$ python3 -q
>>> import numpy as np
>>> np.set_printoptions(precision=2, suppress=True, linewidth=120)
>>> tidy = lambda a: np.round(a, 2) + 0
>>> mat = np.cumsum(np.array([[0, 3, 2, 0, 0, 0],
...     [3, 3, 2, 1, 0, 0],
...     [1, 2, 3, 3, 2, 1],
...     [1, 2, 2, 0, 1, 0],
...     [3, 0, 0, 0, 3, 0],
...     [2, 3, 3, 3, 3, 2],
...     [3, 2, 3, 0, 0, 0],
...     [2, 1, 1, 0, 2, 1],
...     [3, 2, 0, 0, 1, 1],
...     [3, 2, 1, 1, 2, 3],
...     [3, 3, 3, 2, 2, 3],
...     [2, 3, 3, 1, 1, 1],
...     [0, 2, 2, 2, 1, 0],
...     [0, 0, 2, 2, 1, 0],
...     [0, 2, 2, 1, 3, 2],
...     [3, 3, 3, 3, 0, 2],
...     [2, 2, 2, 0, 0, 2],
...     [2, 2, 0, 1, 3, 0],
...     [3, 0, 1, 2, 0, 3],
...     [1, 1, 0, 1, 1, 1],
...     [0, 1, 2, 3, 2, 0],
...     [0, 0, 0, 0, 3, 2],
...     [3, 3, 0, 1, 2, 2],
...     [1, 2, 1, 3, 0, 3]]), axis=0)
>>> print(mat)
[[ 0  3  2  0  0  0]
 [ 3  6  4  1  0  0]
 [ 4  8  7  4  2  1]
 [ 5 10  9  4  3  1]
 [ 8 10  9  4  6  1]
 [10 13 12  7  9  3]
 [13 15 15  7  9  3]
 [15 16 16  7 11  4]
 [18 18 16  7 12  5]
 [21 20 17  8 14  8]
 [24 23 20 10 16 11]
 [26 26 23 11 17 12]
 [26 28 25 13 18 12]
 [26 28 27 15 19 12]
 [26 30 29 16 22 14]
 [29 33 32 19 22 16]
 [31 35 34 19 22 18]
 [33 37 34 20 25 18]
 [36 37 35 22 25 21]
 [37 38 35 23 26 22]
 [37 39 37 26 28 22]
 [37 39 37 26 31 24]
 [40 42 37 27 33 26]
 [41 44 38 30 33 29]]
>>> C2 = mat.T @ mat
>>> print(tidy(np.linalg.svd(mat, compute_uv=False) ** 2))
[71022.71   295.65    87.91    33.63    13.7     10.4 ]
>>> print(np.trace(C2), (mat ** 2).sum())
71464 71464
>>> print(np.linalg.matrix_rank(C2))
6
>>> print(C2)
[[16228 17324 15976  9978 12176  9085]
 [17324 18594 17156 10694 13009  9682]
 [15976 17156 15862  9872 12001  8919]
 [ 9978 10694  9872  6296  7560  5725]
 [12176 13009 12001  7560  9203  6883]
 [ 9085  9682  8919  5725  6883  5281]]
>>> print(np.diag(C2))
[16228 18594 15862  6296  9203  5281]
>>> print(np.allclose(C2, C2.T))
True
>>> X = np.load("arr.npy")
>>> print(X)
[[0 0 0 0 0 1 0 0]
 [0 0 0 0 1 0 0 0]
 [1 0 0 0 0 0 0 0]
 [0 0 1 0 0 0 0 0]
 [0 0 0 0 0 0 0 1]
 [0 0 0 0 0 0 1 0]
 [0 1 0 0 0 0 0 0]
 [0 0 0 1 0 0 0 0]]
>>> vec = np.array([7, 1, 2, 0, 5, 6, 7, 0])
>>> print(np.linalg.norm(X @ vec) <= np.linalg.norm(X, 2) * np.linalg.norm(vec) + 1e-9)
True
>>> print(np.sign((X @ vec).round(6)))
[1 1 1 1 0 1 1 0]
>>> print(X @ np.eye(8)[3])
[0. 0. 0. 0. 0. 0. 0. 1.]
>>> print(X * vec)
[[0 0 0 0 0 6 0 0]
 [0 0 0 0 5 0 0 0]
 [7 0 0 0 0 0 0 0]
 [0 0 2 0 0 0 0 0]
 [0 0 0 0 0 0 0 0]
 [0 0 0 0 0 0 7 0]
 [0 1 0 0 0 0 0 0]
 [0 0 0 0 0 0 0 0]]
>>> vec = np.array([0, 1, 4, 2, 1, 0, 0, 4])
>>> print(tidy(np.abs(np.linalg.eigvals(X))))
[1. 1. 1. 1. 1. 1. 1. 1.]
>>> print(X.T @ (X @ vec))
[0 1 4 2 1 0 0 4]
>>> print(tidy(np.linalg.norm(vec)), tidy(np.linalg.norm(X @ vec)))
6.16 6.16
>>> print(tidy(np.linalg.det(X)))
-1.0
>>> W = np.array([[-1, -2, 1, 2, 2],
...     [-2, 2, 2, 0, -2],
...     [2, -1, -2, -1, -1],
...     [0, 0, 1, -2, 2],
...     [2, -2, 0, -2, 1],
...     [0, 1, 2, 2, -2],
...     [0, -2, 2, 1, 0],
...     [-1, 1, 0, 1, 0]])
>>> coef = np.array([0, 0, 0, 0, 2])
>>> act = np.maximum(X @ W + coef, 0)
>>> print(np.linalg.matrix_rank(act))
5
>>> basis = np.array([[2, -1, -1], [1, 2, 2], [1, 2, -1], [2, 2, 2], [1, 0, -2]])
>>> print(W @ basis)
[[  3   3  -4]
 [ -2  10   8]
 [ -2 -10  -2]
 [ -1  -2  -9]
 [ -1 -10 -12]
 [  5  10   8]
 [  2   2  -4]
 [  1   5   5]]
>>> Q, r_ = np.linalg.qr(X)
>>> print(Q @ r_)
[[0. 0. 0. 0. 0. 1. 0. 0.]
 [0. 0. 0. 0. 1. 0. 0. 0.]
 [1. 0. 0. 0. 0. 0. 0. 0.]
 [0. 0. 1. 0. 0. 0. 0. 0.]
 [0. 0. 0. 0. 0. 0. 0. 1.]
 [0. 0. 0. 0. 0. 0. 1. 0.]
 [0. 1. 0. 0. 0. 0. 0. 0.]
 [0. 0. 0. 1. 0. 0. 0. 0.]]
>>> print(np.allclose(r_.T @ r_, X.T @ X))
True
>>> print(np.linalg.matrix_power(X, 2))
[[0 0 0 0 0 0 1 0]
 [0 0 0 0 0 0 0 1]
 [0 0 0 0 0 1 0 0]
 [1 0 0 0 0 0 0 0]
 [0 0 0 1 0 0 0 0]
 [0 1 0 0 0 0 0 0]
 [0 0 0 0 1 0 0 0]
 [0 0 1 0 0 0 0 0]]
>>> print(tidy(np.sort(np.abs(np.linalg.eigvals(X)))[::-1]))
[1. 1. 1. 1. 1. 1. 1. 1.]
>>> pr = np.eye(8)[2]
>>> for _ in range(6):
...     pr = pr @ X
...     print(pr.round(2))
... 
[1. 0. 0. 0. 0. 0. 0. 0.]
[0. 0. 0. 0. 0. 1. 0. 0.]
[0. 0. 0. 0. 0. 0. 1. 0.]
[0. 1. 0. 0. 0. 0. 0. 0.]
[0. 0. 0. 0. 1. 0. 0. 0.]
[0. 0. 0. 0. 0. 0. 0. 1.]
>>> F = np.loadtxt("x.csv", delimiter=",")
>>> print(F)
[[2. 0. 1. 3.]
 [0. 1. 0. 2.]
 [0. 2. 1. 3.]
 [0. 3. 2. 0.]]
>>> Q = F.astype(float).copy()
>>> for j in range(4):
...     Q[:, j] -= Q[:, :j] @ (Q[:, :j].T @ Q[:, j])
...     Q[:, j] /= np.linalg.norm(Q[:, j])
... 
>>> print(tidy(Q))
[[ 1.    0.    0.    0.  ]
 [ 0.    0.27 -0.87 -0.41]
 [ 0.    0.53 -0.22  0.82]
 [ 0.    0.8   0.44 -0.41]]
>>> ev, evecs = np.linalg.eig(F)
>>> print(tidy(np.sort(np.linalg.eigvals(F @ F))))
[ 0.12  4.    7.15 18.73]
>>> print(tidy(ev))
[ 2.    4.33  0.35 -2.67]
>>> print(tidy(np.sort(np.linalg.eigvals(F.T))))
[-2.67  0.35  2.    4.33]
>>> proj = np.triu(np.array([[0, 2, -2, 5], [2, -4, -5, 4], [2, -2, -4, -3], [1, 2, -5, 3]]), 1) + np.eye(4)
>>> other = proj @ F @ np.linalg.inv(proj)
>>> print(tidy(np.linalg.det(other)))
-8.0
>>> print(np.trace(other), np.trace(F))
4.0 4.0
>>> print(np.linalg.matrix_rank(other))
4
>>> print(tidy(np.poly(other)))
[ 1. -4. -7. 26. -8.]
>>> print(other)
[[  2.   9.  58. 129.]
 [  0.   3.  18.  29.]
 [  0.  -7. -40. -89.]
 [  0.   3.  17.  39.]]
>>> other = np.array([[0, 8, -1], [0, -6, 9], [-6, -3, 0]])
>>> A = other - other.T
>>> print(A)
[[  0   8   5]
 [ -8   0  12]
 [ -5 -12   0]]
>>> theta = np.radians(15)
>>> r_ = np.eye(3)
>>> r_[1, 1] = r_[2, 2] = np.cos(theta)
>>> r_[1, 2], r_[2, 1] = -np.sin(theta), np.sin(theta)
>>> print(tidy(r_))
[[ 1.    0.    0.  ]
 [ 0.    0.97 -0.26]
 [ 0.    0.26  0.97]]
>>> other = A @ r_.T
>>> print(tidy(np.linalg.det(r_)), tidy(np.trace(r_)))
1.0 2.93
>>> print(tidy(np.abs(other - A).max(axis=0)))
[0.   3.11 3.11]
>>> feats = np.array([[4.0, 1.0, 0.0, 0.0, 0.0, 0.0],
...     [0.0, 4.0, 1.0, 0.0, 0.0, 0.0],
...     [0.0, 0.0, 4.0, 1.0, 0.0, 0.0],
...     [0.0, 0.0, 0.0, 4.0, 1.0, 0.0],
...     [0.0, 0.0, 0.0, 0.0, 4.0, 1.0],
...     [0.0, 0.0, 0.0, 0.0, 0.0, 4.0]])
>>> vec = np.array([0, 0, -3, -3, -2, 2])
>>> h1 = np.maximum(feats @ vec, 0)
>>> print(np.maximum(feats @ (3 * vec), 0))
[ 0.  0.  0.  0.  0. 24.]
>>> print(h1)
[0. 0. 0. 0. 0. 8.]
>>> print(feats.T @ h1)
[ 0.  0.  0.  0.  0. 32.]
>>> print(feats * (h1 > 1e-9)[:, None])
[[0. 0. 0. 0. 0. 0.]
 [0. 0. 0. 0. 0. 0.]
 [0. 0. 0. 0. 0. 0.]
 [0. 0. 0. 0. 0. 0.]
 [0. 0. 0. 0. 0. 0.]
 [0. 0. 0. 0. 0. 4.]]
>>> print(np.flatnonzero(h1 > 1e-9))
[5]
>>> W = np.array([[6, 7], [-3, 0], [6, 0], [5, 1], [9, 4], [8, -4]])
>>> coef = np.array([7, -5])
>>> act = np.maximum(feats @ W + coef, 0)
>>> print(np.linalg.matrix_rank(act))
2
>>> print((act > 0).mean(axis=0))
[1.  0.5]
>>> basis = np.array([[-1, -1], [2, 2]])
>>> print((act @ basis).round(6).argmax(axis=1))
[0 0 0 0 0 0]
>>> print(W @ basis)
[[  8   8]
 [  3   3]
 [ -6  -6]
 [ -3  -3]
 [ -1  -1]
 [-16 -16]]
>>> print(act @ basis)
[[ 18.  18.]
 [ -1.  -1.]
 [-36. -36.]
 [-30. -30.]
 [-37. -37.]
 [-39. -39.]]
>>> M = np.load("run17.npy")
>>> print(M)
[[ 2.99 -1.97 -2.97 -0.03]
 [ 3.01 -1.96 -3.   -0.01]
 [ 2.99 -2.1  -3.03  0.01]
 [ 2.97 -2.01 -2.93  0.02]
 [ 3.07 -2.02 -2.94  0.01]
 [ 2.95 -1.99 -2.86  0.03]
 [ 2.95 -2.02 -3.02 -0.02]
 [ 3.01 -2.06 -3.1  -0.05]
 [ 3.04 -1.92 -3.06  0.03]
 [ 2.98 -1.89 -3.08  0.  ]
 [ 2.98 -1.95 -3.02 -0.01]
 [ 0.98 -0.94  3.01 -0.03]
 [ 0.97 -1.04  2.95 -0.08]
 [ 0.96 -1.04  3.02  0.03]
 [ 0.97 -1.1   3.04  0.02]
 [ 0.95 -0.99  2.99  0.01]
 [ 0.98 -0.94  3.07  0.06]
 [ 1.05 -1.02  3.01 -0.07]
 [ 0.97 -0.99  3.09 -0.05]
 [ 0.97 -1.04  3.01 -0.1 ]
 [ 0.96 -0.94  2.93 -0.01]
 [ 1.   -0.99  2.94  0.02]
 [-0.92 -1.02 -1.03 -1.95]
 [-1.05 -0.92 -1.12 -2.  ]
 [-1.   -0.98 -0.92 -1.9 ]
 [-0.94 -1.02 -1.01 -1.99]
 [-1.06 -1.03 -1.02 -2.02]
 [-1.07 -1.08 -0.97 -1.99]
 [-1.05 -0.96 -0.97 -2.  ]
 [-1.01 -1.02 -0.93 -1.94]
 [-1.03 -1.04 -0.99 -2.05]
 [-0.98 -0.87 -0.97 -2.  ]
 [-1.   -0.93 -1.03 -1.96]]
>>> other = np.c_[M[:, :2] @ np.array([[-2, -2], [0, 0]]), np.array([1, -1, 0, 2, 1, 0, 0, 3, 3, -2, 2, 3, 2, 1, 0, -3, 1, -1, 0, -3, -3, -1, -1, -2, 3, -1, -2, 0, 3, 0, 2, -1, 2])]
>>> print(other)
[[-5.98 -5.98  1.  ]
 [-6.02 -6.02 -1.  ]
 [-5.98 -5.98  0.  ]
 [-5.94 -5.94  2.  ]
 [-6.14 -6.14  1.  ]
 [-5.9  -5.9   0.  ]
 [-5.9  -5.9   0.  ]
 [-6.02 -6.02  3.  ]
 [-6.08 -6.08  3.  ]
 [-5.96 -5.96 -2.  ]
 [-5.96 -5.96  2.  ]
 [-1.96 -1.96  3.  ]
 [-1.94 -1.94  2.  ]
 [-1.92 -1.92  1.  ]
 [-1.94 -1.94  0.  ]
 [-1.9  -1.9  -3.  ]
 [-1.96 -1.96  1.  ]
 [-2.1  -2.1  -1.  ]
 [-1.94 -1.94  0.  ]
 [-1.94 -1.94 -3.  ]
 [-1.92 -1.92 -3.  ]
 [-2.   -2.   -1.  ]
 [ 1.84  1.84 -1.  ]
 [ 2.1   2.1  -2.  ]
 [ 2.    2.    3.  ]
 [ 1.88  1.88 -1.  ]
 [ 2.12  2.12 -2.  ]
 [ 2.14  2.14  0.  ]
 [ 2.1   2.1   3.  ]
 [ 2.02  2.02  0.  ]
 [ 2.06  2.06  2.  ]
 [ 1.96  1.96 -1.  ]
 [ 2.    2.    2.  ]]
>>> print(np.linalg.matrix_rank(np.c_[M, other]))
5
>>> print(tidy(np.linalg.norm(other - M @ np.linalg.lstsq(M, other)[0], axis=0)))
[ 0.   0.  10.2]
>>> print(np.linalg.matrix_rank(other))
2
>>> print(tidy(np.linalg.norm(np.linalg.qr(M)[0].T @ other, axis=0) ** 2 / ((other ** 2).sum(axis=0) + 1e-12)))
[1.   1.   0.09]
>>> idx = M[:, 3] > np.median(M[:, 3])
>>> r0 = M[idx].mean(axis=0) - M[~idx].mean(axis=0)
>>> print(tidy((((M - M.mean(axis=0)) @ r0 > 0) == idx).mean()))
0.76
>>> print(np.argsort(-np.abs(r0).round(6), kind="stable"))
[0 3 2 1]
>>> print(((M - M.mean(axis=0)) @ r0 > 0).astype(int))
[1 1 1 1 1 1 1 1 1 1 1 0 0 0 0 0 0 0 0 0 0 0 0 0 0 0 0 0 0 0 0 0 0]
>>> print(tidy(r0))
[ 2.19 -0.48 -0.49  1.25]
>>> K = np.loadtxt("data.csv", delimiter=",")
>>> print(K)
[[  0.   2.   1.  -3.]
 [ -2.   0.   3.  -4.]
 [ -3.   2.   6.  -3.]
 [ -5.   3.   3.  -2.]
 [ -8.   3.   6.  -4.]
 [ -8.   1.   7.  -3.]
 [-11.   2.   7.   0.]
 [ -8.   0.   8.  -3.]
 [ -6.  -3.  11.  -6.]
 [ -7.  -6.  10.  -8.]
 [ -8.  -5.  11. -11.]
 [ -8.  -3.   8. -13.]
 [-10.  -1.   9. -13.]
 [-13.  -1.   8. -13.]
 [-13.   0.   9. -15.]
 [-10.   2.   7. -17.]
 [-11.   3.   6. -14.]
 [-10.   3.   4. -12.]
 [-11.   5.   6. -13.]
 [ -8.   3.   5. -12.]
 [ -7.   3.   2. -12.]
 [ -4.   2.   2. -13.]
 [ -1.   5.   2. -12.]
 [ -3.   3.   4. -14.]
 [ -1.   6.   2. -14.]
 [ -3.   8.   2. -15.]
 [ -4.   6.   5. -16.]
 [ -1.   6.   4. -17.]
 [ -2.   7.   7. -17.]
 [ -2.   7.   8. -20.]
 [ -1.   4.   7. -23.]
 [ -3.   5.  10. -24.]
 [  0.   6.  11. -26.]
 [ -1.   4.   8. -25.]
 [  1.   1.   8. -24.]]
>>> U, sv, Vh = np.linalg.svd(A)
>>> print(tidy(sv))
[15.26 15.26  0.  ]
>>> other = U[:, :2] @ np.diag(sv[:2]) @ Vh[:2]
>>> print(tidy(np.abs(A - other).max()))
0.0
>>> print(tidy(np.linalg.norm(A - other, 2)), tidy(sv[2]))
0.0 0.0
>>> print(np.linalg.matrix_rank(A, rtol=0.05))
2
>>> print(np.linalg.matrix_rank(other))
2
>>> C2 = np.cov(K, rowvar=False)
>>> print(np.argsort(-K.std(axis=0).round(6), kind="stable"))
[3 0 1 2]
>>> basis = K[[12, 10]].astype(float)
>>> for _ in range(4):
...     idx = np.linalg.norm(K[:, None] - basis, axis=-1).argmin(axis=1)
...     basis = np.array([K[idx == j].mean(axis=0) for j in range(2)])
... 
>>> print(idx)
[1 1 1 1 1 1 1 1 1 1 1 0 0 0 0 0 0 0 0 0 0 0 0 0 0 0 0 0 0 0 0 0 0 0 0]
>>> print(np.bincount(idx))
[24 11]
>>> print(tidy(basis))
[[ -5.25   3.5    6.   -16.42]
 [ -6.    -0.09   6.64  -4.27]]
>>> print(np.abs(basis[1] - basis[0]).argmax())
3
>>> m1 = -3 * np.eye(8) + np.ones((8, 8))
>>> print(m1)
[[-2.  1.  1.  1.  1.  1.  1.  1.]
 [ 1. -2.  1.  1.  1.  1.  1.  1.]
 [ 1.  1. -2.  1.  1.  1.  1.  1.]
 [ 1.  1.  1. -2.  1.  1.  1.  1.]
 [ 1.  1.  1.  1. -2.  1.  1.  1.]
 [ 1.  1.  1.  1.  1. -2.  1.  1.]
 [ 1.  1.  1.  1.  1.  1. -2.  1.]
 [ 1.  1.  1.  1.  1.  1.  1. -2.]]
>>> other = np.array([[2, -2],
...     [1, -2],
...     [0, -2],
...     [-3, -2],
...     [-1, -1],
...     [0, -2],
...     [-1, 1],
...     [1, -2]])
>>> print(np.einsum("ik,kj->ij", m1, other))
[[ -7.  -6.]
 [ -4.  -6.]
 [ -1.  -6.]
 [  8.  -6.]
 [  2.  -9.]
 [ -1.  -6.]
 [  2. -15.]
 [ -4.  -6.]]
>>> print(other.T @ m1.T)
[[ -7.  -4.  -1.   8.   2.  -1.   2.  -4.]
 [ -6.  -6.  -6.  -6.  -9.  -6. -15.  -6.]]
>>> print(np.einsum("ij->j", m1))
[5. 5. 5. 5. 5. 5. 5. 5.]
>>> print(np.linalg.matrix_rank(np.vstack([m1, other.T])))
8
>>> print(m1 @ other)
[[ -7.  -6.]
 [ -4.  -6.]
 [ -1.  -6.]
 [  8.  -6.]
 [  2.  -9.]
 [ -1.  -6.]
 [  2. -15.]
 [ -4.  -6.]]
>>> print(tidy(np.linalg.eigvalsh(m1).min()))
-3.0
>>> ev, evecs = np.linalg.eigh(m1)
>>> vec = np.array([-1, -5, 2, -5, 2, -4, -3, 3])
>>> print(tidy(evecs * np.abs(ev) @ evecs.T))
[[3.25 0.25 0.25 0.25 0.25 0.25 0.25 0.25]
 [0.25 3.25 0.25 0.25 0.25 0.25 0.25 0.25]
 [0.25 0.25 3.25 0.25 0.25 0.25 0.25 0.25]
 [0.25 0.25 0.25 3.25 0.25 0.25 0.25 0.25]
 [0.25 0.25 0.25 0.25 3.25 0.25 0.25 0.25]
 [0.25 0.25 0.25 0.25 0.25 3.25 0.25 0.25]
 [0.25 0.25 0.25 0.25 0.25 0.25 3.25 0.25]
 [0.25 0.25 0.25 0.25 0.25 0.25 0.25 3.25]]
>>> print(tidy(np.linalg.eigvalsh(m1[1:, 1:])))
[-3. -3. -3. -3. -3. -3.  4.]
>>> print(vec @ m1 @ vec)
-158.0
>>> Q, r_ = np.linalg.qr(m1)
>>> print(tidy(Q.T @ Q))
[[1. 0. 0. 0. 0. 0. 0. 0.]
 [0. 1. 0. 0. 0. 0. 0. 0.]
 [0. 0. 1. 0. 0. 0. 0. 0.]
 [0. 0. 0. 1. 0. 0. 0. 0.]
 [0. 0. 0. 0. 1. 0. 0. 0.]
 [0. 0. 0. 0. 0. 1. 0. 0.]
 [0. 0. 0. 0. 0. 0. 1. 0.]
 [0. 0. 0. 0. 0. 0. 0. 1.]]
>>> print(Q.shape, r_.shape)
(8, 8) (8, 8)
>>> print(tidy(np.abs(np.diag(r_))))
[3.32 3.26 3.22 3.19 3.17 3.15 3.14 3.13]
